$ python -q
>>> import numpy as np
>>> np.set_printoptions(suppress=True, linewidth=120)
>>> def rd(a):
...     return np.round(a, 2) + 0
... 
>>> J = np.load("sample2.npy")
>>> J
array([[ 2,  2,  2,  2,  2,  2,  2],
       [ 2,  4,  4,  4,  4,  4,  4],
       [ 2,  4,  6,  6,  6,  6,  6],
       [ 2,  4,  6,  8,  8,  8,  8],
       [ 2,  4,  6,  8, 10, 10, 10],
       [ 2,  4,  6,  8, 10, 12, 12],
       [ 2,  4,  6,  8, 10, 12, 14]])
>>> (J + J.T) / 2
array([[ 2.,  2.,  2.,  2.,  2.,  2.,  2.],
       [ 2.,  4.,  4.,  4.,  4.,  4.,  4.],
       [ 2.,  4.,  6.,  6.,  6.,  6.,  6.],
       [ 2.,  4.,  6.,  8.,  8.,  8.,  8.],
       [ 2.,  4.,  6.,  8., 10., 10., 10.],
       [ 2.,  4.,  6.,  8., 10., 12., 12.],
       [ 2.,  4.,  6.,  8., 10., 12., 14.]])
>>> np.allclose(J @ J.T, J.T @ J)
True
>>> rd(np.sort(np.abs(np.linalg.eigvals(J))))
array([ 0.52,  0.6 ,  0.76,  1.12,  2.  ,  5.24, 45.76])
>>> rd(np.abs(np.linalg.eigvals(J)).max())
np.float64(45.76)
>>> E = np.loadtxt("layer5.csv", delimiter=",")
>>> rd(E)
array([[0.25, 0.25, 0.  , 0.  , 0.  , 0.25, 0.25, 0.  , 0.  ],
       [0.25, 0.25, 0.  , 0.  , 0.  , 0.  , 0.25, 0.25, 0.  ],
       [0.17, 0.  , 0.17, 0.  , 0.  , 0.17, 0.17, 0.17, 0.17],
       [0.  , 0.  , 0.  , 1.  , 0.  , 0.  , 0.  , 0.  , 0.  ],
       [0.  , 0.  , 0.  , 0.  , 0.33, 0.33, 0.  , 0.  , 0.33],
       [0.  , 0.  , 0.  , 0.  , 0.  , 0.67, 0.  , 0.33, 0.  ],
       [0.  , 0.17, 0.  , 0.17, 0.17, 0.17, 0.33, 0.  , 0.  ],
       [0.2 , 0.  , 0.  , 0.2 , 0.  , 0.  , 0.  , 0.4 , 0.2 ],
       [0.33, 0.33, 0.  , 0.  , 0.  , 0.  , 0.  , 0.  , 0.33]])
>>> vec = np.array([1, 7, 7, -9, -9, -1, 5, -1, 8])
>>> h1 = np.maximum(E @ vec, 0)
>>> rd(E.T @ h1)
array([3.81, 3.28, 0.53, 0.  , 0.  , 1.28, 2.03, 1.28, 2.31])
>>> rd(h1)
array([3.  , 3.  , 3.17, 0.  , 0.  , 0.  , 0.  , 0.  , 5.33])
>>> vec = np.array([1, 0, 1, -1, 1, -1, -2, 1, -1])
>>> y = E @ vec
>>> rd(y)
array([-0.5 ,  0.  , -0.17, -1.  , -0.33, -0.33, -0.83,  0.2 ,  0.  ])
>>> rd(np.linalg.solve(E, 2 * y))
array([ 2.,  0.,  2., -2.,  2., -2., -4.,  2., -2.])
>>> rd(np.linalg.solve(E, E[:, 2]))
array([0., 0., 1., 0., 0., 0., 0., 0., 0.])
>>> rd(np.linalg.solve(E.T, E[0]))
array([1., 0., 0., 0., 0., 0., 0., 0., 0.])
>>> rng = np.random.default_rng(703)
>>> t = np.sort(rng.uniform(-2, 2, 25))
>>> X = np.c_[t, t ** 2, t ** 3] @ np.array([[1, 0, 3, 3, 3, 3], [3, 2, 1, 0, 3, 3], [0, 2, 1, 2, 1, 3]])
>>> rd(X)
array([[  7.96,  -5.24,  -8.03, -17.16,  -1.52, -13.27],
       [  7.69,  -4.89,  -7.78, -16.53,  -1.47, -12.67],
       [  6.02,  -3.01,  -6.28, -12.86,  -1.21,  -9.29],
       [  3.91,  -1.11,  -4.52,  -8.56,  -1.03,  -5.63],
       [  1.19,   0.24,  -2.33,  -3.55,  -0.99,  -2.09],
       [  1.07,   0.26,  -2.23,  -3.34,  -0.99,  -1.97],
       [  1.01,   0.27,  -2.17,  -3.22,  -0.99,  -1.9 ],
       [  0.33,   0.27,  -1.48,  -1.92,  -0.9 ,  -1.21],
       [  0.02,   0.16,  -0.97,  -1.14,  -0.73,  -0.81],
       [ -0.08,   0.04,  -0.45,  -0.48,  -0.4 ,  -0.41],
       [ -0.08,   0.03,  -0.41,  -0.43,  -0.37,  -0.37],
       [  0.  ,   0.  ,   0.  ,   0.  ,   0.  ,   0.  ],
       [  0.15,   0.03,   0.36,   0.34,   0.38,   0.38],
       [  0.92,   0.48,   1.47,   1.37,   1.81,   1.95],
       [  1.64,   1.11,   2.33,   2.18,   3.02,   3.44],
       [  2.11,   1.59,   2.86,   2.71,   3.81,   4.45],
       [  2.21,   1.71,   2.98,   2.83,   3.98,   4.69],
       [  2.75,   2.34,   3.59,   3.46,   4.88,   5.92],
       [  3.74,   3.64,   4.71,   4.67,   6.56,   8.34],
       [  4.74,   5.1 ,   5.86,   5.98,   8.28,  10.96],
       [  4.79,   5.18,   5.91,   6.05,   8.37,  11.09],
       [  6.82,   8.57,   8.34,   8.98,  11.98,  16.91],
       [  7.23,   9.31,   8.84,   9.61,  12.73,  18.15],
       [  9.24,  13.24,  11.41,  12.93,  16.5 ,  24.64],
       [ 11.92,  19.06,  15.03,  17.83,  21.75,  34.09]])
>>> cen = X - X.mean(axis=0)
>>> V = np.linalg.svd(cen)[2][:3]
>>> A2 = cen - cen @ V.T @ V
>>> rd(np.diag(V.T @ V))
array([0.54, 0.64, 0.34, 0.55, 0.44, 0.49])
>>> np.linalg.norm(A2, axis=1).round(6).argmax()
np.int64(0)
>>> rd(np.linalg.norm(A2) / np.linalg.norm(cen))
np.float64(0.0)
>>> r = np.linalg.matrix_rank(X)
>>> r
np.int64(3)
>>> null = np.linalg.svd(X)[2][r:].T
>>> rd(null @ null.T)
array([[ 0.46, -0.02, -0.03,  0.31, -0.38, -0.05],
       [-0.02,  0.36,  0.24,  0.06,  0.1 , -0.4 ],
       [-0.03,  0.24,  0.66, -0.3 , -0.26, -0.1 ],
       [ 0.31,  0.06, -0.3 ,  0.45, -0.02, -0.24],
       [-0.38,  0.1 , -0.26, -0.02,  0.56, -0.16],
       [-0.05, -0.4 , -0.1 , -0.24, -0.16,  0.51]])
>>> [int(np.linalg.matrix_rank(np.delete(X, i, axis=0))) for i in range(25)]
[3, 3, 3, 3, 3, 3, 3, 3, 3, 3, 3, 3, 3, 3, 3, 3, 3, 3, 3, 3, 3, 3, 3, 3, 3]
>>> [int(np.linalg.matrix_rank(X[:i])) for i in range(1, len(X) + 1)]
[1, 2, 3, 3, 3, 3, 3, 3, 3, 3, 3, 3, 3, 3, 3, 3, 3, 3, 3, 3, 3, 3, 3, 3, 3]
>>> np.allclose(X @ null, 0)
True
>>> null.shape
(6, 3)
>>> left, sigma, Vh = np.linalg.svd(X)
>>> np.argmax(sigma[:-1] / (sigma[1:] + 1e-6)) + 1
np.int64(3)
>>> A2 = left[:, :3] @ np.diag(sigma[:3]) @ Vh[:3]
>>> rd(A2)
array([[  7.96,  -5.24,  -8.03, -17.16,  -1.52, -13.27],
       [  7.69,  -4.89,  -7.78, -16.53,  -1.47, -12.67],
       [  6.02,  -3.01,  -6.28, -12.86,  -1.21,  -9.29],
       [  3.91,  -1.11,  -4.52,  -8.56,  -1.03,  -5.63],
       [  1.19,   0.24,  -2.33,  -3.55,  -0.99,  -2.09],
       [  1.07,   0.26,  -2.23,  -3.34,  -0.99,  -1.97],
       [  1.01,   0.27,  -2.17,  -3.22,  -0.99,  -1.9 ],
       [  0.33,   0.27,  -1.48,  -1.92,  -0.9 ,  -1.21],
       [  0.02,   0.16,  -0.97,  -1.14,  -0.73,  -0.81],
       [ -0.08,   0.04,  -0.45,  -0.48,  -0.4 ,  -0.41],
       [ -0.08,   0.03,  -0.41,  -0.43,  -0.37,  -0.37],
       [  0.  ,   0.  ,   0.  ,   0.  ,   0.  ,   0.  ],
       [  0.15,   0.03,   0.36,   0.34,   0.38,   0.38],
       [  0.92,   0.48,   1.47,   1.37,   1.81,   1.95],
       [  1.64,   1.11,   2.33,   2.18,   3.02,   3.44],
       [  2.11,   1.59,   2.86,   2.71,   3.81,   4.45],
       [  2.21,   1.71,   2.98,   2.83,   3.98,   4.69],
       [  2.75,   2.34,   3.59,   3.46,   4.88,   5.92],
       [  3.74,   3.64,   4.71,   4.67,   6.56,   8.34],
       [  4.74,   5.1 ,   5.86,   5.98,   8.28,  10.96],
       [  4.79,   5.18,   5.91,   6.05,   8.37,  11.09],
       [  6.82,   8.57,   8.34,   8.98,  11.98,  16.91],
       [  7.23,   9.31,   8.84,   9.61,  12.73,  18.15],
       [  9.24,  13.24,  11.41,  12.93,  16.5 ,  24.64],
       [ 11.92,  19.06,  15.03,  17.83,  21.75,  34.09]])
>>> np.linalg.matrix_rank(A2)
np.int64(3)
>>> rd(np.abs(X - A2).max())
np.float64(0.0)
>>> rd(np.linalg.norm(X - A2, 2)), rd(sigma[3])
(np.float64(0.0), np.float64(0.0))
>>> np.linalg.matrix_rank(X, rtol=0.05)
np.int64(3)
